$ ipython --no-banner

In [1]: import numpy as np

In [2]: np.set_printoptions(precision=2, suppress=True, linewidth=120, legacy="1.25")

In [3]: arr = np.loadtxt("w.csv", delimiter=",")

In [4]: print(arr)
[[ 3.  1.  0.  1.  0.]
 [ 2. -2.  2.  1.  1.]
 [-2. -3.  2. -3.  2.]
 [-2.  1.  3. -1. -3.]
 [-2.  1.  3. -1. -3.]]

In [5]: u, r1 = arr[1], arr[3]

In [6]: print(u @ u)
14.0

In [7]: pr = (u @ r1) / (u @ u) * u

In [8]: print(round(np.linalg.norm(u + r1) ** 2 + np.linalg.norm(u - r1) ** 2, 2))
76.0

In [9]: print(np.round((r1 - pr) @ u, 2))
-0.0

In [10]: print(np.outer(u, r1))
[[-4.  2.  6. -2. -6.]
 [ 4. -2. -6.  2.  6.]
 [-4.  2.  6. -2. -6.]
 [-2.  1.  3. -1. -3.]
 [-2.  1.  3. -1. -3.]]

In [11]: print(np.linalg.matrix_rank(np.outer(u, r1)))
1

In [12]: print(np.unique(arr.round(6), axis=0).shape)
(4, 5)

In [13]: print(np.allclose(arr[:-1].T @ np.linalg.lstsq(arr[:-1].T, arr[-1])[0], arr[-1]))
True

In [14]: print(np.round(arr @ np.linalg.pinv(arr) @ arr, 2) + 0)
[[ 3.  1.  0.  1.  0.]
 [ 2. -2.  2.  1.  1.]
 [-2. -3.  2. -3.  2.]
 [-2.  1.  3. -1. -3.]
 [-2.  1.  3. -1. -3.]]

In [15]: print(np.linalg.lstsq(arr[:-1].T, arr[-1])[2])
4

In [16]: U, s, Vh = np.linalg.svd(arr)

In [17]: evecs = Vh[:(s > 1e-8).sum()]

In [18]: rng = np.random.default_rng(813226)

In [19]: x0 = arr[0] + -3 * arr[4] + rng.integers(2) * np.eye(5)[1]

In [20]: print(x0)
[ 9. -1. -9.  4.  9.]

In [21]: print(np.diag(evecs.T @ evecs))
[0.92 0.7  0.87 0.91 0.6 ]
